>>> import numpy as np
>>> from numpy import linalg as LA
>>> np.set_printoptions(precision=4, suppress=True, linewidth=160, sign=" ")
>>> rnd = lambda a: np.round(a, 4) + 0
>>> mat = np.array([[0, 2, -1, -1, -1, 1, -1, 2, 0, -2, 0, -1, 1, -2],
...     [2, 0, 0, -1, 2, 2, -1, 2, -2, -2, 1, 2, 0, 0],
...     [2, 1, -2, 0, -1, 1, -2, -1, 0, 2, -1, -1, 1, 1],
...     [0, 0, 1, 1, 0, 0, 2, 2, 1, -2, 1, 0, -1, -1]])
>>> mat[-1] = mat[0] + 4 * mat[1]
>>> print(mat)
[[  0   2  -1  -1  -1   1  -1   2   0  -2   0  -1   1  -2]
 [  2   0   0  -1   2   2  -1   2  -2  -2   1   2   0   0]
 [  2   1  -2   0  -1   1  -2  -1   0   2  -1  -1   1   1]
 [  8   2  -1  -5   7   9  -5  10  -8 -10   4   7   1  -2]]
>>> rank = LA.matrix_rank(mat)
>>> rank
np.int64(3)
>>> ns = LA.svd(mat)[2][rank:].T
>>> ns.shape
(14, 11)
>>> x0 = np.array([0, 0, 2, 0, 0, 2, 3, 3, 1, 2, 1, 1, 3, 1])
>>> (mat @ x0).argmax()
np.int64(3)
>>> print(np.sign((mat @ x0).round(6)))
[-1  1 -1  1]
>>> LA.norm(mat @ x0) <= LA.norm(mat, 2) * LA.norm(x0) + 1e-9
np.True_
>>> np.einsum("ij,j->i", mat, x0)
array([-1,  4, -5, 15])
>>> B = mat / LA.norm(mat, axis=1, keepdims=True)
>>> C2 = B @ B.T
>>> (C2 - 2 * np.eye(4)).round(6).argmax(axis=1)
array([ 3,  3,  0,  1])
>>> rnd(C2)
array([[ 1.    ,  0.2996,  0.0851,  0.475 ],
       [ 0.2996,  1.    , -0.11  ,  0.9819],
       [ 0.0851, -0.11  ,  1.    , -0.0845],
       [ 0.475 ,  0.9819, -0.0845,  1.    ]])
>>> print((np.abs(C2) > 0.9).astype(int))
[[ 1  0  0  0]
 [ 0  1  0  1]
 [ 0  0  1  0]
 [ 0  1  0  1]]
>>> np.argwhere(np.triu(np.abs(C2) > 0.95, 1))
array([[ 1,  3]])
>>> W0 = np.load("a.npy")
>>> print(rnd(W0))
[[ 0.4767  1.3722 -0.2442  0.1432  0.8364  0.4579 -0.3695 -0.305  -0.819 ]
 [-0.4767 -0.022   0.0521  1.1419  0.9163 -1.0524 -0.2403  0.6748  0.0743]
 [-0.3707  0.5119  1.1104 -0.759   0.817   0.293   0.3205  0.3145  0.9146]
 [-0.9004  0.4716 -0.1282  0.7684 -0.4666  0.8428  1.0865  0.4486 -0.2239]
 [ 0.4767 -0.4754  0.9848  0.9576 -0.1315  0.9979 -0.7938  0.0646  0.1122]
 [-1.1122  0.6119  0.6029 -0.1675 -0.8224 -0.4146 -0.9508 -0.3597 -0.34  ]
 [-0.4237  0.2094 -1.1507  0.0213  0.0394  0.5875 -0.8728  0.1863  1.1441]
 [-0.2119 -0.4283 -0.1156 -0.744   0.1446  0.3742 -0.476   1.4206 -0.894 ]
 [-0.9533 -0.8968 -0.1328 -0.0997  0.9271  0.4835 -0.0094 -0.9824 -0.448 ]]
>>> rnd(LA.svd(W0, compute_uv=False))
array([ 2.,  2.,  2.,  2.,  2.,  2.,  2.,  2.,  2.])
>>> rnd(W0[:, 7] @ W0[:, 2])
np.float64(0.0)
>>> x0 = np.array([0, 5, 5, 0, 2, 1, 4, 1, 0])
>>> rhs = W0 @ x0
>>> rnd(rhs)
array([ 5.988 ,  0.644 , 11.6352,  6.4213,  0.171 , -0.1482, -7.3449, -2.5394, -3.8303])
>>> rnd(LA.solve(W0, W0[:, 1]))
array([ 0.,  1.,  0.,  0.,  0.,  0.,  0.,  0.,  0.])
>>> rnd(LA.solve(W0, rhs))
array([ 0.,  5.,  5.,  0.,  2.,  1.,  4.,  1.,  0.])
>>> rnd(LA.solve(W0.T, W0[4]))
array([ 0.,  0.,  0.,  0.,  1.,  0.,  0.,  0.,  0.])
>>> rnd(LA.solve(W0, rhs + W0[:, 6]))
array([ 0.,  5.,  5.,  0.,  2.,  1.,  5.,  1.,  0.])
